% ipython --no-banner

In [1]: import numpy as np

In [2]: import numpy.linalg as la

In [3]: np.set_printoptions(precision=2, suppress=True, linewidth=120)

In [4]: def rd(a):
   ...:     return np.round(a, 2) + 0
   ...: 

In [5]: F = np.loadtxt("x.csv", delimiter=",")

In [6]: F
Out[6]: 
array([[-1.3, -0.9, -0.8, -0.4,  0.5],
       [ 0.6, -0.4,  0.3,  0.7,  0.6],
       [ 1. , -1.8, -1.1,  0.2, -1.1],
       [-0.1,  0.1, -1. ,  0.9,  0.9],
       [-0.2, -0.1, -1.5,  0.4, -0.7],
       [ 0.8,  0.3, -1.4,  0.1,  0.5],
       [ 1.4,  1. ,  0.4,  1.1, -0.9],
       [ 0.2,  0.1,  0.2,  0.6, -0.2],
       [-0.3, -0.1,  1. ,  1.1, -1.5],
       [-2.8,  0.2,  0.1, -1.6,  1.6],
       [ 0.2,  1.8,  0.6,  1.7, -0.3],
       [-0.8,  2.3, -0.2,  1.6,  0.3],
       [-1.6, -1.1, -0.9, -1. , -0.9],
       [ 0.8,  0.2,  1.6,  0.6,  0. ],
       [-0.8,  0.7,  1.1,  0.1,  0.3],
       [ 1.4,  1. , -0.6, -1. , -2. ],
       [-0.9, -0.9,  0.7,  0.5, -1.4],
       [ 0.2,  1.5, -0.5, -2.1, -0.9],
       [ 1.2,  2.1,  0.2, -0.7, -1.3],
       [ 1.3,  0. , -1.3, -1. , -1. ],
       [ 0.1, -0.1,  0.2,  1.2,  1.2],
       [-0.2, -0.2, -1. ,  2. , -0.6],
       [ 1.7,  0.3,  1.6, -0.2,  2.1],
       [ 0.1,  0.8, -1.2,  0.5, -0.4],
       [ 0. ,  0.3, -0.7, -1.6, -0.1],
       [ 0.7, -0.2, -1.2,  0.1,  0.6],
       [-0.9,  0.5, -0.4, -1.3, -0.8],
       [ 0. , -0.2,  0. ,  0.3,  0.2],
       [-0.4, -0.3, -1.5, -0.3,  0.3],
       [24. ,  2. , 16. , 46. , 22. ],
       [-1.7,  0.3,  0.4,  1.1,  0.8],
       [-0.9,  0. , -0.4,  1. ,  0.4],
       [-0.6,  1.4,  0.7,  1.5, -1. ],
       [ 1.8,  0.4,  0.1,  0.2,  0. ],
       [ 1. ,  1.2,  0.2,  1.3, -2. ],
       [-0.1, -1. , -1.7, -0.3,  1.2],
       [ 0.2, -0.1,  0. , -2.4,  1.9],
       [ 2.1, -0.2, -0.6, -0.1, -1.3],
       [-0.6, -0.3,  1.6, -0.4,  0.1]])

In [7]: # row 29 is much longer than the rest

In [8]: C = F[[17, 15]].astype(float)

In [9]: for _ in range(7):
   ...:     z = la.norm(F[:, None] - C, axis=-1).argmin(axis=1)
   ...:     C = np.array([F[z == j].mean(axis=0) for j in range(2)])
   ...: 

In [10]: z
Out[10]: 
array([0, 0, 0, 0, 0, 0, 0, 0, 0, 0, 0, 0, 0, 0, 0, 0, 0, 0, 0, 0, 0, 0, 0, 0, 0, 0, 0, 0, 0, 1, 0, 0, 0, 0, 0, 0, 0,
       0, 0])

In [11]: np.bincount(z)
Out[11]: array([38,  1])
